In [1]: import numpy as np

In [2]: np.set_printoptions(suppress=True, linewidth=140)

In [3]: K = np.load("m.npy")

In [4]: K
Out[4]: 
array([[ 0,  6, -5, -4,  0, -7, -4, -1, -9, -9,  7, -9, -7],
       [ 0,  0, -6,  2, -1, -1, -5,  7,  0, -7,  9, -4, -1],
       [ 0,  0,  0, -3, -9, -8,  1, -1, -4,  6,  4, -7, -7],
       [ 0,  0,  0,  0, -7,  8, -9,  4, -6,  7, -7, -6,  8],
       [ 0,  0,  0,  0,  0,  2, -8,  3,  3, -4,  5,  2, -8],
       [ 0,  0,  0,  0,  0,  0, -7,  7, -6, -6,  0, -2,  5],
       [ 0,  0,  0,  0,  0,  0,  0,  5, -3,  5, -6, -8, -9],
       [ 0,  0,  0,  0,  0,  0,  0,  0,  0,  7, -1, -1, -9],
       [ 0,  0,  0,  0,  0,  0,  0,  0,  0,  1,  8,  7,  3],
       [ 0,  0,  0,  0,  0,  0,  0,  0,  0,  0,  6, -8, -3],
       [ 0,  0,  0,  0,  0,  0,  0,  0,  0,  0,  0, -7,  7],
       [ 0,  0,  0,  0,  0,  0,  0,  0,  0,  0,  0,  0, -9],
       [ 0,  0,  0,  0,  0,  0,  0,  0,  0,  0,  0,  0,  0]])

In [5]: # triangular, det is the product of the diagonal

In [6]: B = np.array([[1, 1],
   ...:     [1, 0],
   ...:     [2, 2],
   ...:     [2, 2],
   ...:     [1, 0],
   ...:     [1, 2],
   ...:     [0, 0],
   ...:     [0, 2],
   ...:     [0, 2],
   ...:     [1, 0],
   ...:     [0, 1],
   ...:     [1, 2],
   ...:     [1, 1]])

In [7]: print(np.einsum("ik,kj->ij", K, B))
[[-44 -70]
 [-22   4]
 [-31 -49]
 [ 10   1]
 [ -8  17]
 [ -3   3]
 [-12 -27]
 [ -3 -12]
 [ 11  25]
 [-11 -13]
 [  0  -7]
 [ -9  -9]
 [  0   0]]

In [8]: np.linalg.matrix_rank(np.vstack([K, B.T]))
Out[8]: np.int64(13)

In [9]: np.linalg.matrix_rank(K @ B)
Out[9]: np.int64(2)

In [10]: B.T @ K.T
Out[10]: 
array([[-44, -22, -31,  10,  -8,  -3, -12,  -3,  11, -11,   0,  -9,   0],
       [-70,   4, -49,   1,  17,   3, -27, -12,  25, -13,  -7,  -9,   0]])

In [11]: np.einsum("ij,ij->i", K, K)
Out[11]: array([484, 263, 322, 444, 195, 199, 240, 132, 123, 109,  98,  81,   0])

In [12]: K @ B
Out[12]: 
array([[-44, -70],
       [-22,   4],
       [-31, -49],
       [ 10,   1],
       [ -8,  17],
       [ -3,   3],
       [-12, -27],
       [ -3, -12],
       [ 11,  25],
       [-11, -13],
       [  0,  -7],
       [ -9,  -9],
       [  0,   0]])
